In [1]: import numpy as np

In [2]: np.set_printoptions(precision=2, suppress=True, linewidth=140)

In [3]: feats = np.loadtxt("dump.csv", delimiter=",")

In [4]: print(feats)
[[ 1.08  1.39  0.17 -0.32]
 [-0.21  0.1   0.01 -0.11]
 [-0.33 -1.01 -0.12  0.37]
 [-0.45  2.18  0.25 -1.15]]

In [5]: x0 = np.array([2, 2, 5, 4])

In [6]: h = np.maximum(feats @ x0, 0)

In [7]: print(feats * (h > 1e-9)[:, None])
[[ 1.08  1.39  0.17 -0.32]
 [-0.    0.    0.   -0.  ]
 [-0.   -0.   -0.    0.  ]
 [-0.45  2.18  0.25 -1.15]]

In [8]: print(h)
[4.51 0.   0.   0.11]

In [9]: M = np.vander(np.arange(3) - 2, 4, increasing=True)

In [10]: print(M)
[[ 1 -2  4 -8]
 [ 1 -1  1 -1]
 [ 1  0  0  0]]

In [11]: # row 0 dominates

In [12]: rng = np.random.default_rng(1271)

In [13]: other = M + rng.integers(-2, 3, (3, 1)) @ rng.integers(-2, 3, (1, 4))

In [14]: print(other)
[[ 1 -2  5 -6]
 [ 1 -1 -1 -5]
 [ 1  0 -1 -2]]

In [15]: print(np.round(np.linalg.svd(other - M, compute_uv=False), 2) + 0)
[5.48 0.   0.  ]

In [16]: print(np.abs(other - M).sum(axis=1))
[3 6 3]

In [17]: J = np.array([[-3.38, 2.52, 0.79],
    ...:     [1.61, 1.65, -0.04],
    ...:     [-0.45, 1.53, -2.48],
    ...:     [-3.36, 2.65, 0.82],
    ...:     [-3.6, 3.88, 1.21],
    ...:     [1.66, 1.17, -3.47],
    ...:     [-4.85, -2.38, -4.48],
    ...:     [-3.23, 1.28, 0.31],
    ...:     [-2.31, -3.61, -5.96],
    ...:     [-1.94, -0.53, -4.36],
    ...:     [-4.54, -3.5, -4.35],
    ...:     [-3.94, -4.32, -5.09],
    ...:     [0.1, 1.73, -3.05],
    ...:     [1.62, 1.21, -2.16],
    ...:     [-0.94, -3.91, -6.7],
    ...:     [-3.3, 4.14, 0.54],
    ...:     [0.54, -0.87, -1.89]])

In [18]: lab = J[:, 0] > np.median(J[:, 0])

In [19]: f = J[lab].mean(axis=0) - J[~lab].mean(axis=0)

In [20]: print(np.round((((J - J.mean(axis=0)) @ f > 0) == lab).mean(), 2))
0.94

In [21]: print(np.argsort(-np.abs(f).round(6), kind="stable"))
[0 2 1]

In [22]: print(lab.astype(int))
[0 1 1 0 0 1 0 0 0 1 0 0 1 1 1 0 1]

In [23]: cen = J - J.mean(axis=1)
ValueError: operands could not be broadcast together with shapes (17,3) (17,) 


In [24]: cen = J - J.mean(axis=0)

In [25]: U, sig, Vt = np.linalg.svd(cen, full_matrices=False)

In [26]: print(Vt[0] * np.sign(Vt[0, np.abs(Vt[0]).argmax()]))
[0.08 0.74 0.67]

In [27]: print(np.abs(Vt[-1]))
[0.22 0.67 0.71]

In [28]: print(round(float((sig ** 2).sum() ** 2 / (sig ** 4).sum()), 2))
1.78

In [29]: print(np.abs(U[:, 0]).argmax())
14

In [30]: print((np.sign(U[:, 0]) == np.sign(U[0, 0])).astype(int))
[1 1 1 1 1 1 0 1 0 0 0 0 1 1 0 1 0]

In [31]: print(np.linalg.matrix_rank(cen))
3

In [32]: print(np.searchsorted(np.cumsum(sig ** 2) / (sig ** 2).sum(), 0.9) + 1)
2

In [33]: print(np.round(cen.mean(axis=0), 2) + 0)
[0. 0. 0.]

In [34]: print(sig ** 2 / (sig ** 2).sum())
[0.7  0.27 0.03]

In [35]: x0 = np.array([3, 5, -2])

In [36]: rhs = J @ x0

In [37]: print(np.linalg.solve(J.T @ J, J.T @ rhs))
[ 3.  5. -2.]

In [38]: print(np.round(np.linalg.pinv(J) @ J, 2) + 0)
[[1. 0. 0.]
 [0. 1. 0.]
 [0. 0. 1.]]

In [39]: np.linalg.solve(J, rhs)
LinAlgError: Last 2 dimensions of the array must be square


In [40]: rhs = rhs + 0.3 * rng.normal(size=17)

In [41]: print(rhs)
[  0.77  13.13  10.87   1.73   6.18  17.85 -17.04  -4.15 -13.19   0.33 -22.57 -23.45  15.51  15.34  -8.93   9.88   1.56]

In [42]: c, *_ = np.linalg.lstsq(J, rhs)

In [43]: print(c)
[ 3.01  5.03 -2.03]

In [44]: print(c.round())
[ 3.  5. -2.]

In [45]: print([round(float(np.linalg.norm(np.linalg.solve(J.T @ J + lam * np.eye(3), J.T @ rhs))), 2) for lam in (0, 1, 10, 100)])
[6.2, 6.09, 5.26, 2.44]

In [46]: print(np.round(J.T @ (rhs - J @ c), 2) + 0)
[0. 0. 0.]

In [47]: C = J[[4, 5]].astype(float)

In [48]: for _ in range(6):
    ...:     lab = np.linalg.norm(J[:, None] - C, axis=-1).argmin(axis=1)
    ...:     C = np.array([J[lab == j].mean(axis=0) for j in range(2)])
    ...: 

In [49]: print(lab)
[0 0 1 0 0 1 1 0 1 1 1 1 1 1 1 0 1]

In [50]: print(np.abs(C[1] - C[0]).argmax())
2

In [51]: print(C)
[[-2.54  2.69  0.6 ]
 [-1.37 -1.23 -4.  ]]

In [52]: print(np.bincount(lab))
[ 6 11]

In [53]: lab = rng.integers(0, 2, 3)

In [54]: data = np.array([[1, -2, -1], [1, 2, 3], [2, 2, 1]]) * (lab[:, None] == lab)

In [55]: print(data)
[[1 0 0]
 [0 2 3]
 [0 2 1]]

In [56]: # splits into 2 blocks

In [57]: print(round(np.linalg.det(data), 2))
-4.0

In [58]: print(np.flatnonzero(np.linalg.matrix_power((data != 0) + (data.T != 0) + np.eye(3), 3)[2]))
[1 2]

In [59]: print((data != 0).astype(int))
[[1 0 0]
 [0 1 1]
 [0 1 1]]

In [60]: print(np.sort(np.linalg.eigvals(data).real))
[-1.  1.  4.]

In [61]: print(data @ data)
[[ 1  0  0]
 [ 0 10  9]
 [ 0  6  7]]
